$ python -q
>>> import numpy as np
>>> from numpy import linalg as LA
>>> np.set_printoptions(precision=3, suppress=True, linewidth=120)
>>> def rd(a):
...     return np.round(a, 3) + 0
... 
>>> m1 = np.load("arr.npy")
>>> print(m1)
[[-2.  1.  0.  0.  0.  0.  0.  0.  0.  0.  0.  0.  0.  0.  0.]
 [ 0. -2.  1.  0.  0.  0.  0.  0.  0.  0.  0.  0.  0.  0.  0.]
 [ 0.  0. -2.  1.  0.  0.  0.  0.  0.  0.  0.  0.  0.  0.  0.]
 [ 0.  0.  0. -2.  1.  0.  0.  0.  0.  0.  0.  0.  0.  0.  0.]
 [ 0.  0.  0.  0. -2.  1.  0.  0.  0.  0.  0.  0.  0.  0.  0.]
 [ 0.  0.  0.  0.  0. -2.  1.  0.  0.  0.  0.  0.  0.  0.  0.]
 [ 0.  0.  0.  0.  0.  0. -2.  1.  0.  0.  0.  0.  0.  0.  0.]
 [ 0.  0.  0.  0.  0.  0.  0. -2.  1.  0.  0.  0.  0.  0.  0.]
 [ 0.  0.  0.  0.  0.  0.  0.  0. -2.  1.  0.  0.  0.  0.  0.]
 [ 0.  0.  0.  0.  0.  0.  0.  0.  0. -2.  1.  0.  0.  0.  0.]
 [ 0.  0.  0.  0.  0.  0.  0.  0.  0.  0. -2.  1.  0.  0.  0.]
 [ 0.  0.  0.  0.  0.  0.  0.  0.  0.  0.  0. -2.  1.  0.  0.]
 [ 0.  0.  0.  0.  0.  0.  0.  0.  0.  0.  0.  0. -2.  1.  0.]
 [ 0.  0.  0.  0.  0.  0.  0.  0.  0.  0.  0.  0.  0. -2.  1.]
 [ 0.  0.  0.  0.  0.  0.  0.  0.  0.  0.  0.  0.  0.  0. -2.]]
>>> print(rd(m1.mean(axis=0)))
[-0.133 -0.067 -0.067 -0.067 -0.067 -0.067 -0.067 -0.067 -0.067 -0.067 -0.067 -0.067 -0.067 -0.067 -0.067]
>>> print(LA.matrix_rank(m1))
15
>>> print(m1.sum(axis=0))
[-2. -1. -1. -1. -1. -1. -1. -1. -1. -1. -1. -1. -1. -1. -1.]
>>> print(rd(LA.norm(m1)))
8.602
>>> print(np.abs(m1).max())
2.0
>>> print(m1.shape)
(15, 15)
>>> A2 = LA.inv(m1)
>>> print(rd(LA.slogdet(m1)[0]))
-1.0
>>> print(np.allclose(A2, m1.T))
False
>>> rng = np.random.default_rng(4970)
>>> A2 = m1 + rng.integers(-2, 3, (15, 12)) @ rng.integers(-2, 3, (12, 15))
>>> print(A2)
[[-12.  10.  -2.  -5.  -7.  -5.  -3.  -7.  14.   3.   2.  12.  -7.  -3.   0.]
 [ 12. -16.   2.  -2.   6.  15.   4.   9.   4.  11.   8.  -1.  10.  10.  12.]
 [ -1.   7.  -9.  -2.   7.   6.  -7.  -7.  12.   9.   5.   6.   0.   6.  11.]
 [  6.  -5.  11.  -8.   8.   8. -10. -16.  -8.   1.   2.   6. -17.  -6.   7.]
 [ -9.   6.  -3.  -1.   7.   1.  -5.   1.  -6.  11.   3.  -4.  -5.  -2.   3.]
 [  2.  -2.  12.   9. -11.  -9.  12.   9.   2. -11.  -4. -10.  10.  -1. -22.]
 [ -5.  -4.   3.   0.  13.   7. -16. -18. -18.   4.  -1.   6. -17.  -1.  10.]
 [ 11.  -8.  10.   2.  -3.  -9.  12.  17.   0.   6.   5.  -3.  12.   7.  -2.]
 [-15.  16.   0.   3.  -3. -15.  -3.   3.   2.   7.   0.   0.  -1.   1.  -3.]
 [ -2.   3.   9.   3.   8.  -9.  -7.  -8. -12.   5.  -3.   3.  -7.   4.   5.]
 [ -4.   4.  -4. -10.   2.   0.   0.  -5.   7.  -1.   5.   6.  -4.  -7.  -6.]
 [  1.   8.   2.   4.  -4.  -8.   1.  -5.   0.  -9.  -9.  -3.  -2.  -4. -10.]
 [  9. -14.   4.  10.   6.   0.   5.  -3. -10.   7. -16.  -3.   8.  11.   2.]
 [ -2.   6.  -2.  -2.   9.   1.  -8.  -7.   7.  12.   5.   5.   0.   5.  12.]
 [ -5.   6.  -1.  -7. -12. -10.  -1.  -3.  15.  -6.   5.  11.   0.  -2.  -2.]]
>>> print(rd(LA.svd(A2 - m1, compute_uv=False)))
[69.704 58.957 47.088 34.634 24.657 23.195 13.998 11.124 10.389  7.556  3.875  1.386  0.     0.     0.   ]
>>> x0 = np.array([2, 0, 2, 1, 0, 1, 1, 0, 1, 1, 1, 2, 2, 2, 0])
>>> y = m1 @ x0
>>> print(y)
[-4.  2. -3. -2.  1. -1. -2.  1. -1. -1.  0. -2. -2. -4.  0.]
>>> print(rd(LA.solve(m1, 2 * y)))
[4. 0. 4. 2. 0. 2. 2. 0. 2. 2. 2. 4. 4. 4. 0.]
>>> print(rd(LA.solve(m1, y + m1[:, 14])))
[2. 0. 2. 1. 0. 1. 1. 0. 1. 1. 1. 2. 2. 2. 1.]
>>> print(rd(LA.solve(m1, y)))
[2. 0. 2. 1. 0. 1. 1. 0. 1. 1. 1. 2. 2. 2. 0.]
>>> arr = np.load("mat.npy")
>>> print(arr)
[[ 11.  21.  18. -18.  -6.   3.  12.  18. -27.   6. -18.  -9. -21.  12.  -6.]
 [ 21.  51.  42. -42. -14.   7.  28.  42. -63.  14. -42. -21. -49.  28. -14.]
 [ 18.  42.  38. -36. -12.   6.  24.  36. -54.  12. -36. -18. -42.  24. -12.]
 [-18. -42. -36.  38.  12.  -6. -24. -36.  54. -12.  36.  18.  42. -24.  12.]
 [ -6. -14. -12.  12.   6.  -2.  -8. -12.  18.  -4.  12.   6.  14.  -8.   4.]
 [  3.   7.   6.  -6.  -2.   3.   4.   6.  -9.   2.  -6.  -3.  -7.   4.  -2.]
 [ 12.  28.  24. -24.  -8.   4.  18.  24. -36.   8. -24. -12. -28.  16.  -8.]
 [ 18.  42.  36. -36. -12.   6.  24.  38. -54.  12. -36. -18. -42.  24. -12.]
 [-27. -63. -54.  54.  18.  -9. -36. -54.  83. -18.  54.  27.  63. -36.  18.]
 [  6.  14.  12. -12.  -4.   2.   8.  12. -18.   6. -12.  -6. -14.   8.  -4.]
 [-18. -42. -36.  36.  12.  -6. -24. -36.  54. -12.  38.  18.  42. -24.  12.]
 [ -9. -21. -18.  18.   6.  -3. -12. -18.  27.  -6.  18.  11.  21. -12.   6.]
 [-21. -49. -42.  42.  14.  -7. -28. -42.  63. -14.  42.  21.  51. -28.  14.]
 [ 12.  28.  24. -24.  -8.   4.  16.  24. -36.   8. -24. -12. -28.  18.  -8.]
 [ -6. -14. -12.  12.   4.  -2.  -8. -12.  18.  -4.  12.   6.  14.  -8.   6.]]
>>> A2 = LA.inv(arr)
>>> print(rd(LA.slogdet(arr)[0]))
1.0
>>> print(np.allclose(A2, arr.T))
False
>>> E = np.array([[1, 0, 0, -1, -2, 0, -1],
...     [-1, 1, 0, 0, -1, -2, 0],
...     [0, -1, 1, 0, 0, -1, -2],
...     [-2, 0, -1, 1, 0, 0, -1],
...     [-1, -2, 0, -1, 1, 0, 0],
...     [0, -1, -2, 0, -1, 1, 0],
...     [0, 0, -1, -2, 0, -1, 1]])
>>> print(rd(np.abs(LA.eigvals(m1)).max()))
2.0
>>> print(np.trace(m1))
-30.0
>>> print(np.allclose(m1 @ m1.T, m1.T @ m1))
False
>>> print(rd(LA.det(m1)))
-32768.0
>>> print(rd(np.sort(np.abs(LA.eigvals(m1)))))
[2. 2. 2. 2. 2. 2. 2. 2. 2. 2. 2. 2. 2. 2. 2.]
>>> print(E @ np.ones(7))
[-3. -3. -3. -3. -3. -3. -3.]
>>> print(rd(np.fft.fft(E[0])))
[-3.   +0.j     3.079-1.216j -0.648-0.193j  2.569-1.409j  2.569+1.409j -0.648+0.193j  3.079+1.216j]
>>> print(E @ (-1.0) ** np.arange(7))
[-1. -1.  1. -5.  3. -3.  3.]
>>> print(np.allclose(E @ E.T, E.T @ E))
True
>>> A2 = LA.inv(E)
>>> print(rd(A2))
[[-0.287 -0.147  0.411 -0.357 -0.426  0.295  0.178]
 [ 0.178 -0.287 -0.147  0.411 -0.357 -0.426  0.295]
 [ 0.295  0.178 -0.287 -0.147  0.411 -0.357 -0.426]
 [-0.426  0.295  0.178 -0.287 -0.147  0.411 -0.357]
 [-0.357 -0.426  0.295  0.178 -0.287 -0.147  0.411]
 [ 0.411 -0.357 -0.426  0.295  0.178 -0.287 -0.147]
 [-0.147  0.411 -0.357 -0.426  0.295  0.178 -0.287]]
>>> print(rd(E @ A2))
[[1. 0. 0. 0. 0. 0. 0.]
 [0. 1. 0. 0. 0. 0. 0.]
 [0. 0. 1. 0. 0. 0. 0.]
 [0. 0. 0. 1. 0. 0. 0.]
 [0. 0. 0. 0. 1. 0. 0.]
 [0. 0. 0. 0. 0. 1. 0.]
 [0. 0. 0. 0. 0. 0. 1.]]
>>> print(rd(LA.inv(A2)))
[[ 1.  0.  0. -1. -2.  0. -1.]
 [-1.  1.  0.  0. -1. -2.  0.]
 [ 0. -1.  1.  0.  0. -1. -2.]
 [-2.  0. -1.  1.  0.  0. -1.]
 [-1. -2.  0. -1.  1.  0.  0.]
 [ 0. -1. -2.  0. -1.  1.  0.]
 [ 0.  0. -1. -2.  0. -1.  1.]]
>>> print(rd(LA.det(E) * A2))
[[ 37.  19. -53.  46.  55. -38. -23.]
 [-23.  37.  19. -53.  46.  55. -38.]
 [-38. -23.  37.  19. -53.  46.  55.]
 [ 55. -38. -23.  37.  19. -53.  46.]
 [ 46.  55. -38. -23.  37.  19. -53.]
 [-53.  46.  55. -38. -23.  37.  19.]
 [ 19. -53.  46.  55. -38. -23.  37.]]
>>> print((E + E.T) / 2)
[[ 1.  -0.5  0.  -1.5 -1.5  0.  -0.5]
 [-0.5  1.  -0.5  0.  -1.5 -1.5  0. ]
 [ 0.  -0.5  1.  -0.5  0.  -1.5 -1.5]
 [-1.5  0.  -0.5  1.  -0.5  0.  -1.5]
 [-1.5 -1.5  0.  -0.5  1.  -0.5  0. ]
 [ 0.  -1.5 -1.5  0.  -0.5  1.  -0.5]
 [-0.5  0.  -1.5 -1.5  0.  -0.5  1. ]]
>>> assert E == E.T
Traceback (most recent call last):
  File "<python-input-46>", line 1, in <module>
    assert E == E.T
           ^^^^^^^^
ValueError: The truth value of an array with more than one element is ambiguous. Use a.any() or a.all()
>>> print(rd(LA.det(E)))
-129.0
>>> print(np.trace(E))
7
>>> print(LA.matrix_power(E, 3))
[[  1   9  -1   3 -19  -8 -12]
 [-12   1   9  -1   3 -19  -8]
 [ -8 -12   1   9  -1   3 -19]
 [-19  -8 -12   1   9  -1   3]
 [  3 -19  -8 -12   1   9  -1]
 [ -1   3 -19  -8 -12   1   9]
 [  9  -1   3 -19  -8 -12   1]]
>>> print(np.allclose(E @ E.T, E.T @ E))
True
>>> gram = E.T @ E
>>> print(np.trace(gram), (E ** 2).sum())
49 49
>>> mat = np.load("block14.npy")
>>> print(mat)
[[-2  1  1  1  0  2  2]
 [ 0  2  0 -2  2  1  0]
 [ 0  0  2 -1 -2  2 -1]
 [ 0  0  0  0 -1  1 -2]
 [ 0  0  0  0 -1 -2 -1]
 [ 0  0  0  0  0  0  2]
 [ 0  0  0  0  0  0 -2]]
>>> print(LA.cond(mat) > 100)
True
>>> print(np.argsort(-LA.norm(mat, axis=0).round(6), kind="stable")[:3])
[6 5 4]
>>> A2 = mat + rng.integers(-2, 3, (7, 6)) @ rng.integers(-2, 3, (6, 7))
>>> print(A2)
[[ -4  -2  -1   4 -13  -5  -2]
 [  6   7   4  -5  17   2  -8]
 [ -2   2   1   1  -8  -1   0]
 [ -6   2  -4   0  -7   5  12]
 [ -2   1   0   2  -4   1   6]
 [ 13   1   2  -2  -6   4   1]
 [  2   3  -2  -4  -1   6   1]]
>>> print(LA.matrix_rank(A2 - mat, tol=1e-8))
6
>>> print(rd(LA.svd(A2 - mat, compute_uv=False)))
[27.164 18.67  15.852  4.939  4.494  1.639  0.   ]
>>> A = np.load("m.npy")
>>> print(A)
[[ 2.  3.  3.  2.  3.  0.  0.  0.  0.  0.  0.  0.  0.  0.  0.]
 [ 3.  0.  0.  2.  3.  0.  0.  0.  0.  0.  0.  0.  0.  0.  0.]
 [ 3.  3.  3.  2.  0.  3.  0.  0.  0.  0.  0.  0.  0.  0.  0.]
 [ 2.  0.  2.  2.  0.  2.  0.  0.  0.  0.  0.  0.  0.  0.  0.]
 [ 1.  2.  1.  3.  1.  2.  0.  0.  0.  0.  0.  0.  0.  0.  0.]
 [ 0.  3.  1.  0.  1.  3.  0.  0.  0.  0.  0.  0.  0.  0.  0.]
 [ 0.  0.  0.  0.  0.  0.  3. -1. -3. -2.  2. -3.  1. -3.  0.]
 [ 0.  0.  0.  0.  0.  0.  2. -3. -1.  2. -3. -2. -2.  3. -2.]
 [ 0.  0.  0.  0.  0.  0. -2. -3.  0.  3. -3.  0. -1. -2. -3.]
 [ 0.  0.  0.  0.  0.  0. -1.  1. -3. -2. -1. -1. -2.  2. -2.]
 [ 0.  0.  0.  0.  0.  0.  3. -1.  2.  3.  1.  2.  3. -2.  0.]
 [ 0.  0.  0.  0.  0.  0. -1.  0.  2. -1. -3. -2. -2. -3. -1.]
 [ 0.  0.  0.  0.  0.  0.  2. -2. -3.  2. -2. -2.  0.  0. -3.]
 [ 0.  0.  0.  0.  0.  0. -2.  0. -2.  3. -3.  1.  0. -3.  3.]
 [ 0.  0.  0.  0.  0.  0.  2.  2.  2. -3. -3. -1.  0. -1. -1.]]
>>> r0 = np.array([-1, 1, 4, 1, -3, -1, -2, 4, 2, -3, 3, -1, 3, 2, 1])
>>> A2 = A + np.outer(r0, np.eye(15)[4])
>>> print(LA.matrix_rank(A2 - A))
1
>>> print(rd(LA.det(A2) / LA.det(A)), rd(1 + LA.solve(A, r0)[4]))
-0.112 -0.112
>>> print(rd(np.sort(np.abs(LA.eigvals(A)))))
[ 1.544  1.652  1.928  1.928  2.291  2.291  2.346  2.57   2.57   5.589  5.589  7.135  7.135  7.583 10.203]
>>> print(np.allclose(A @ A.T, A.T @ A))
False
>>> print(np.trace(A))
4.0
>>> print(rd(np.abs(LA.eigvals(A)).max()))
10.203
